In [1]: import numpy as np

In [2]: np.set_printoptions(suppress=True, linewidth=200)

In [3]: rng = np.random.default_rng(36)

In [4]: idx = rng.integers(0, 3, 7)

In [5]: X = np.array([[1, 1, 0, 1, 0, 2, 1],
   ...:     [0, 1, 0, 1, 3, 3, 1],
   ...:     [0, 1, 3, 2, 0, 3, 3],
   ...:     [1, 2, 3, 1, 1, 3, 1],
   ...:     [1, 0, 2, 0, 3, 3, 1],
   ...:     [2, 3, 0, 3, 3, 2, 1],
   ...:     [0, 2, 2, 0, 3, 0, 2]]) * (idx[:, None] == idx)

In [6]: print(X)
[[1 0 0 1 0 0 0]
 [0 1 0 0 0 0 0]
 [0 0 3 2 0 0 0]
 [1 0 3 1 1 0 0]
 [1 0 2 0 3 0 0]
 [0 0 0 0 0 2 1]
 [0 0 0 0 0 0 2]]

In [7]: # 3 groups of indices that never mix

In [8]: x = np.array([2, 1, 1, 1, 1, 2, 0])

In [9]: print(np.linalg.norm(X @ x) <= np.linalg.norm(X, 2) * np.linalg.norm(x) + 1e-9)
True

In [10]: print(np.sign((X @ x).round(6)))
[1 1 1 1 1 1 0]

In [11]: print(X @ np.eye(7)[0])
[1. 0. 0. 1. 1. 0. 0.]

In [12]: print((X * x).sum(axis=1))
[3 1 5 7 7 4 0]

In [13]: print(X @ np.ones(7))
[2. 1. 5. 6. 6. 3. 2.]

In [14]: print((X @ x).argmax())
3

In [15]: print(X * x)
[[2 0 0 1 0 0 0]
 [0 1 0 0 0 0 0]
 [0 0 3 2 0 0 0]
 [2 0 3 1 1 0 0]
 [2 0 2 0 3 0 0]
 [0 0 0 0 0 4 0]
 [0 0 0 0 0 0 0]]

In [16]: feats = np.loadtxt("block11.csv", delimiter=",")

In [17]: print(feats)
[[-0.981 -0.988  0.989 -0.999 -1.     0.949]
 [ 0.578 -0.985  0.235 -0.933  0.998 -0.991]
 [ 0.388  0.31   0.629  0.854  0.782 -0.872]
 [-0.06   0.291 -0.604 -0.38  -0.706  0.814]
 [ 0.119 -0.04  -0.327 -0.604 -0.686  0.706]
 [-0.979  0.898 -0.03   0.178 -1.     0.999]
 [ 0.264  0.716 -0.757  0.925  0.962 -0.716]
 [ 0.814  0.876 -0.159  0.856 -0.38   0.31 ]
 [ 0.38   0.991 -0.611  0.996 -0.345  0.537]
 [-0.912 -0.881  0.894 -0.998 -1.     0.998]
 [ 0.859 -0.354 -0.981  0.43   1.    -0.983]
 [ 0.178  0.874  0.446  0.731 -0.979  0.874]
 [ 0.273 -0.438  0.02  -0.264  0.706 -0.585]
 [ 0.397 -0.68  -0.03   0.397  0.998 -0.987]
 [-0.67  -0.226 -0.264 -0.96  -0.998  0.993]
 [ 0.501  0.862  0.02   0.978  0.824 -0.762]
 [ 0.757 -0.735  0.217 -0.664  0.856 -0.8  ]
 [ 0.508  0.501  0.837  0.972  0.934 -0.974]
 [ 0.245  0.91  -0.43   0.985  0.851 -0.635]
 [-0.397 -0.388  0.837 -0.254 -0.735 -0.07 ]
 [ 0.485  0.254  0.07   0.67   0.8   -0.726]
 [-0.867  0.291 -0.06  -0.97  -1.     1.   ]
 [-0.947 -0.96   0.388 -0.999 -0.999  0.99 ]]

In [18]: M2 = np.c_[feats[:, :4] @ np.array([[3, -5, -3, 1], [-5, -1, 1, -3], [5, 5, 5, 5], [-1, 4, 3, 1]]), np.array([1, 0, 2, 2, -2, -1, -2, -2, 0, 0, -1, -2, 2, -1, -2, 0, 0, -1, -2, 2, -1, 0, -2])]

In [19]: print(M2.round(3))
[[ 7.941  6.842  3.903  5.929  1.   ]
 [ 8.767 -4.462 -4.343  3.775  0.   ]
 [ 1.905  4.311  4.853  3.457  2.   ]
 [-4.275 -4.531 -3.689 -4.333  2.   ]
 [-0.474 -4.606 -3.844 -2.    -2.   ]
 [-7.755  4.559  4.219 -3.645 -1.   ]
 [-7.498 -2.121 -1.086 -4.744 -2.   ]
 [-3.589 -2.317  0.207 -1.753 -2.   ]
 [-7.866 -1.962 -0.216 -4.652  0.   ]
 [ 7.137  5.919  3.331  5.203  0.   ]
 [-0.988 -7.126 -6.546 -2.554 -1.   ]
 [-2.337  3.39   4.763  0.517 -2.   ]
 [ 3.373 -1.883 -1.949  1.423  2.   ]
 [ 4.044  0.133 -0.83   2.684 -1.   ]
 [-1.24  -1.584 -2.416 -2.272 -2.   ]
 [-3.685  0.645  2.393 -1.007  0.   ]
 [ 7.695 -4.621 -3.913  3.383  0.   ]
 [ 2.232  5.032  6.078  4.162 -1.   ]
 [-6.95  -0.345  0.98  -3.65  -2.   ]
 [ 5.188  5.542  4.226  4.698  2.   ]
 [-0.135  0.351  1.159  0.743 -1.   ]
 [-3.386 -0.136 -0.318 -3.01   0.   ]
 [ 4.898  3.639  0.824  2.874 -2.   ]]

In [20]: print(np.round(np.linalg.norm(M2 - feats @ np.linalg.lstsq(feats, M2)[0], axis=0), 3) + 0)
[0.    0.    0.    0.    6.343]

In [21]: print(np.round(np.linalg.norm(np.linalg.qr(feats)[0].T @ M2, axis=0) ** 2 / ((M2 ** 2).sum(axis=0) + 1e-12), 3))
[1.    1.    1.    1.    0.195]

In [22]: print(np.linalg.matrix_rank(M2))
5

In [23]: r0, g = feats[4], feats[7]

In [24]: print(round(r0 @ g, 3))
0.076

In [25]: pr = (r0 @ g) / (r0 @ r0) * r0

In [26]: print(round((g - pr) @ r0, 3))
-0.0

In [27]: print(pr.round(3))
[ 0.006 -0.002 -0.017 -0.032 -0.036  0.037]

In [28]: Xs = feats - feats.mean(axis=0)

In [29]: U, sigma, vt = np.linalg.svd(Xs, full_matrices=False)

In [30]: print(np.abs(U[:, 0]).argmax())
0

In [31]: print(np.round(sigma ** 2 / (sigma ** 2).sum(), 3))
[0.616 0.257 0.081 0.029 0.014 0.004]

In [32]: print(np.round(np.abs(vt[-1]), 3))
[0.051 0.062 0.136 0.052 0.66  0.733]

In [33]: Xs = feats - feats.mean(axis=0)

In [34]: vecs = np.linalg.svd(Xs)[2][:5]

In [35]: M2 = Xs - Xs @ vecs.T @ vecs

In [36]: print(np.round(M2.std(axis=0), 3))
[0.006 0.007 0.015 0.006 0.072 0.08 ]

In [37]: print(np.round(np.cov(Xs @ vecs.T, rowvar=False), 3) + 0)
[[2.071 0.    0.    0.    0.   ]
 [0.    0.864 0.    0.    0.   ]
 [0.    0.    0.271 0.    0.   ]
 [0.    0.    0.    0.097 0.   ]
 [0.    0.    0.    0.    0.047]]

In [38]: print(np.round(np.diag(vecs.T @ vecs), 3))
[0.997 0.996 0.982 0.997 0.565 0.463]

In [39]: print(np.round((Xs @ vecs.T).std(axis=0), 3))
[1.407 0.909 0.51  0.305 0.212]

In [40]: gram = np.cov(feats, rowvar=False)

In [41]: print(np.round(np.linalg.eigvalsh(gram)[::-1], 3))
[2.071 0.864 0.271 0.097 0.047 0.012]

In [42]: print(np.argsort(-feats.std(axis=0).round(6), kind="stable"))
[4 5 3 1 0 2]

In [43]: print(np.round(feats.std(axis=0), 3))
[0.616 0.695 0.537 0.789 0.87  0.829]

In [44]: print(np.round(np.corrcoef(feats[:, 0], feats[:, 1])[0, 1], 3))
0.26

In [45]: print(np.median(feats, axis=0))
[ 0.264  0.254  0.02   0.178 -0.345 -0.07 ]

In [46]: arr = np.loadtxt("m.csv", delimiter=",")

In [47]: print(arr)
[[-12.613  16.69    0.083   1.944]
 [ -0.648   7.163   2.713  -3.76 ]
 [ 27.919  21.107   0.818   6.479]
 [ -4.594  -6.157  -4.401  -0.043]
 [-12.814  -2.596  -2.271  -1.819]
 [-12.466  11.314  -5.814  -0.988]
 [  2.318 -11.392   2.175  -2.667]
 [ 20.503  -5.642   1.239  -1.674]
 [  3.596  15.019   1.052   5.66 ]
 [ 16.736   2.59   -2.35    1.037]
 [  1.313 -11.89    2.147   7.067]
 [-17.279  -9.677  -0.056  -0.465]
 [ -4.436   4.074   5.589  -4.384]
 [  0.924  -1.194  -0.301   9.039]
 [-35.714   6.88    2.      1.11 ]
 [  8.348  14.121  -0.8     2.423]
 [ 15.887   1.754   3.292 -10.587]
 [ 20.379  -7.243  -0.144  -3.683]
 [ 17.921   2.682   0.247  -4.691]
 [ -5.929   3.573  -1.106  -4.292]
 [  0.781 -14.102   1.425   2.527]
 [-21.094  12.902   4.202  -2.627]
 [-11.919   3.722   1.259   2.772]
 [-19.485   2.861  -2.693   3.531]
 [-11.627  -3.78   -5.129   9.749]
 [ -2.815  -9.853   0.406   2.477]
 [ 21.669  -2.496   2.981  -1.476]
 [  6.526   2.631  -0.001   4.899]
 [ 19.641   9.76    3.926   8.843]
 [ -2.403   5.655   3.014  -2.591]
 [  1.073  12.709  -2.728  -5.076]
 [ -8.236  -1.158  -1.804   5.812]]

In [48]: proj = arr @ np.linalg.solve(arr.T @ arr, arr.T)

In [49]: print(np.round(proj @ arr[:, 0], 3))
[-12.613  -0.648  27.919  -4.594 -12.814 -12.466   2.318  20.503   3.596  16.736   1.313 -17.279  -4.436   0.924 -35.714   8.348  15.887  20.379  17.921  -5.929   0.781 -21.094 -11.919 -19.485
 -11.627  -2.815  21.669   6.526  19.641  -2.403   1.073  -8.236]

In [50]: print(np.linalg.matrix_rank(np.eye(32) - proj))
28

In [51]: gram = arr.T @ arr

In [52]: print(gram.round(3))
[[6771.535   14.42   252.508 -122.536]
 [  14.42  2719.172   49.202   84.077]
 [ 252.508   49.202  231.059  -78.097]
 [-122.536   84.077  -78.097  736.721]]

In [53]: print(np.linalg.matrix_rank(gram))
4

In [54]: print(np.round(np.linalg.eigvalsh(gram)[::-1], 3))
[6783.924 2723.528  741.416  209.619]

In [55]: print(np.round(np.diag(gram), 3))
[6771.535 2719.172  231.059  736.721]

In [56]: ev, vecs = np.linalg.eigh(gram)

In [57]: x = np.array([4, 3, -1, -9])

In [58]: print(np.round(vecs * np.abs(ev) @ vecs.T, 3))
[[6771.535   14.42   252.508 -122.536]
 [  14.42  2719.172   49.202   84.077]
 [ 252.508   49.202  231.059  -78.097]
 [-122.536   84.077  -78.097  736.721]]

In [59]: print(np.round(vecs * np.maximum(ev, 0) @ vecs.T, 3))
[[6771.535   14.42   252.508 -122.536]
 [  14.42  2719.172   49.202   84.077]
 [ 252.508   49.202  231.059  -78.097]
 [-122.536   84.077  -78.097  736.721]]

In [60]: print(round(float(x @ gram @ x / (x @ x)), 3), round(ev[0], 3), round(float(ev[-1]), 3))
1809.626 209.619 6783.924

In [61]: print(np.round(x @ gram @ x, 3))
193630.032

In [62]: print((np.sign(vecs[:, -1].round(6)) == np.sign(vecs[0, -1].round(6))).astype(int))
[1 1 1 0]

In [63]: print(np.round(vecs * np.sqrt(ev) @ vecs.T, 3))
[[82.242  0.101  2.58  -1.079]
 [ 0.101 52.129  0.76   1.081]
 [ 2.58   0.76  14.85  -1.818]
 [-1.079  1.081 -1.818 27.039]]

In [64]: print(np.round(arr.sum(axis=0), 3))
[ 1.462 70.027  8.97  24.546]

In [65]: print(np.unravel_index(np.abs(arr).argmax(), arr.shape))
(np.int64(14), np.int64(0))

In [66]: print(np.count_nonzero(arr))
128

In [67]: print(np.round(np.linalg.svd(arr, compute_uv=False), 3))
[82.365 52.187 27.229 14.478]

In [68]: print(arr.shape)
(32, 4)

In [69]: d = np.linalg.norm(arr[:, None] - arr[None], axis=-1)

In [70]: print(d.shape)
(32, 32)

In [71]: print(np.flatnonzero(d[3] < d.mean() / 2))
[ 3  4  6 19 25 31]

In [72]: print(np.linalg.matrix_rank(d ** 2))
6

In [73]: print(d.mean(axis=1).argmax())
14

In [74]: print(d[3].round(6).argsort(kind="stable")[:4])
[ 3 25 31  4]

In [75]: print((d + 1e9 * np.eye(32)).round(6).argmin(axis=1))
[ 5 29 28 25 22  0 20 17 15 18 20  4 29 27 21  8 18  7  9 29 10  0 31 22 31 20  7 13  9  1  1 24]

In [76]: J = np.loadtxt("out5.csv", delimiter=",")

In [77]: print(J)
[[-2. -5.  1. -1.  0.  3. -4. -3. -1. -3. -4.]
 [-4. -2. -5.  1. -1.  0.  3. -4. -3. -1. -3.]
 [-3. -4. -2. -5.  1. -1.  0.  3. -4. -3. -1.]
 [-1. -3. -4. -2. -5.  1. -1.  0.  3. -4. -3.]
 [-3. -1. -3. -4. -2. -5.  1. -1.  0.  3. -4.]
 [-4. -3. -1. -3. -4. -2. -5.  1. -1.  0.  3.]
 [ 3. -4. -3. -1. -3. -4. -2. -5.  1. -1.  0.]
 [ 0.  3. -4. -3. -1. -3. -4. -2. -5.  1. -1.]
 [-1.  0.  3. -4. -3. -1. -3. -4. -2. -5.  1.]
 [ 1. -1.  0.  3. -4. -3. -1. -3. -4. -2. -5.]
 [-5.  1. -1.  0.  3. -4. -3. -1. -3. -4. -2.]]

In [78]: print(J @ np.ones(11))
[-19. -19. -19. -19. -19. -19. -19. -19. -19. -19. -19.]

In [79]: print(np.allclose(J @ J.T, J.T @ J))
True

In [80]: print((J @ J)[0])
[16. 16. 47. -7. 17. 37. 17. 75. 44. 40. 59.]

In [81]: print(np.round(np.fft.fft(J[0]), 3))
[-19.    +0.j     -7.193 -7.337j  -2.924 +4.641j  -1.5   -4.795j   4.959+10.237j   5.159 -1.756j   5.159 +1.756j   4.959-10.237j  -1.5   +4.795j  -2.924 -4.641j  -7.193 +7.337j]

In [82]: print(J @ (-1.0) ** np.arange(11))
[ -1.  -7.   1.  -3.  -3.  -5.  11. -11.   9.  -7.  -3.]

In [83]: print(np.round(np.sort(np.abs(np.fft.fft(J[0]))), 3), np.round(np.sort(np.linalg.svd(J, compute_uv=False)), 3))
[ 5.025  5.025  5.449  5.449  5.485  5.485 10.275 10.275 11.375 11.375 19.   ] [ 5.025  5.025  5.449  5.449  5.485  5.485 10.275 10.275 11.375 11.375 19.   ]
